% python3 -q
>>> import numpy as np
>>> from numpy import linalg as LA
>>> np.set_printoptions(precision=2, suppress=True, linewidth=200, sign=" ")
>>> F = np.load("case12.npy")
>>> F
array([[ 2, -2, -1, -1,  2, -2, -3, -1, -3, -1,  0, -2, -2,  1],
       [-3,  3, -3,  3, -2,  2, -3, -2,  3, -3, -3, -3, -1, -1],
       [ 1,  2,  2,  0,  3,  1,  0,  3, -1,  2,  0, -2,  3,  3],
       [ 1,  3,  3, -2, -2,  0, -1,  2,  0, -2,  3, -3, -2, -2],
       [ 2, -1,  3, -2,  2, -3,  2, -3,  0, -2, -2,  3, -1,  0],
       [ 0,  3,  2,  0,  1, -3, -3,  2,  0, -3, -3,  3, -1,  1],
       [ 2, -2, -1, -1,  2, -2, -3, -1, -3, -1,  0, -2, -2,  1],
       [ 1, -1,  3,  1, -1,  1,  0,  0,  0,  0,  1,  3, -1,  0],
       [ 2, -1,  1,  0, -3,  1, -3, -3,  2,  2,  0,  3, -1, -3]])
>>> # row 6 repeats row 0
>>> U, sv, vt = LA.svd(F)
>>> evecs = vt[:(sv > 1e-8).sum()]
>>> rng = np.random.default_rng(94994)
>>> vec = F[0] + 4 * F[5] + rng.integers(2) * np.eye(14)[3]
>>> vec
array([  2.,  10.,   7.,   0.,   6., -14., -15.,   7.,  -3., -13., -12.,  10.,  -6.,   5.])
>>> LA.matrix_rank(np.vstack([F, vec]))
np.int64(9)
>>> round(float(LA.norm(vec - evecs.T @ evecs @ vec)), 2)
0.71
>>> mat = np.load("x.npy")
>>> mat
array([[  2,   3,   4,   5,   6,   7,   8],
       [  9,  10,  11,  12,  13,  14,  15],
       [ 16,  17,  18,  19,  20,  21,  22],
       [ 23,  24,  25,  26,  27,  28,  29],
       [ 30,  31,  32,  33,  34,  35,  36],
       [ 37,  38,  39,  40,  41,  42,  43],
       [ 44,  45,  46,  47,  48,  49,  50],
       [ 51,  52,  53,  54,  55,  56,  57],
       [ 58,  59,  60,  61,  62,  63,  64],
       [ 65,  66,  67,  68,  69,  70,  71],
       [ 72,  73,  74,  75,  76,  77,  78]])
>>> # null space of dimension 5
>>> U, sv, vt = LA.svd(mat)
>>> sv.round(2) + 0
array([ 401.45,    8.49,    0.  ,    0.  ,    0.  ,    0.  ,    0.  ])
>>> np.argmax(sv[:-1] / (sv[1:] + 1e-6)) + 1
np.int64(2)
>>> other = U[:, :2] @ np.diag(sv[:2]) @ vt[:2]
>>> round(np.abs(mat - other).max(), 2)
np.float64(0.0)
>>> round(LA.norm(mat - other, 2), 2), round(sv[2], 2)
(np.float64(0.0), np.float64(0.0))
>>> LA.matrix_rank(other)
np.int64(2)
>>> t = np.radians(180)
>>> R = np.eye(7)
>>> R[0, 0] = R[1, 1] = np.cos(t)
>>> R[0, 1], R[1, 0] = -np.sin(t), np.sin(t)
>>> R.round(2) + 0
array([[-1.,  0.,  0.,  0.,  0.,  0.,  0.],
       [ 0., -1.,  0.,  0.,  0.,  0.,  0.],
       [ 0.,  0.,  1.,  0.,  0.,  0.,  0.],
       [ 0.,  0.,  0.,  1.,  0.,  0.,  0.],
       [ 0.,  0.,  0.,  0.,  1.,  0.,  0.],
       [ 0.,  0.,  0.,  0.,  0.,  1.,  0.],
       [ 0.,  0.,  0.,  0.,  0.,  0.,  1.]])
>>> other = mat @ R.T
>>> np.allclose(mat @ mat.T, other @ other.T)
True
>>> np.abs(other - mat).max(axis=0)
array([ 144.,  146.,    0.,    0.,    0.,    0.,    0.])
>>> other
array([[ -2.,  -3.,   4.,   5.,   6.,   7.,   8.],
       [ -9., -10.,  11.,  12.,  13.,  14.,  15.],
       [-16., -17.,  18.,  19.,  20.,  21.,  22.],
       [-23., -24.,  25.,  26.,  27.,  28.,  29.],
       [-30., -31.,  32.,  33.,  34.,  35.,  36.],
       [-37., -38.,  39.,  40.,  41.,  42.,  43.],
       [-44., -45.,  46.,  47.,  48.,  49.,  50.],
       [-51., -52.,  53.,  54.,  55.,  56.,  57.],
       [-58., -59.,  60.,  61.,  62.,  63.,  64.],
       [-65., -66.,  67.,  68.,  69.,  70.,  71.],
       [-72., -73.,  74.,  75.,  76.,  77.,  78.]])
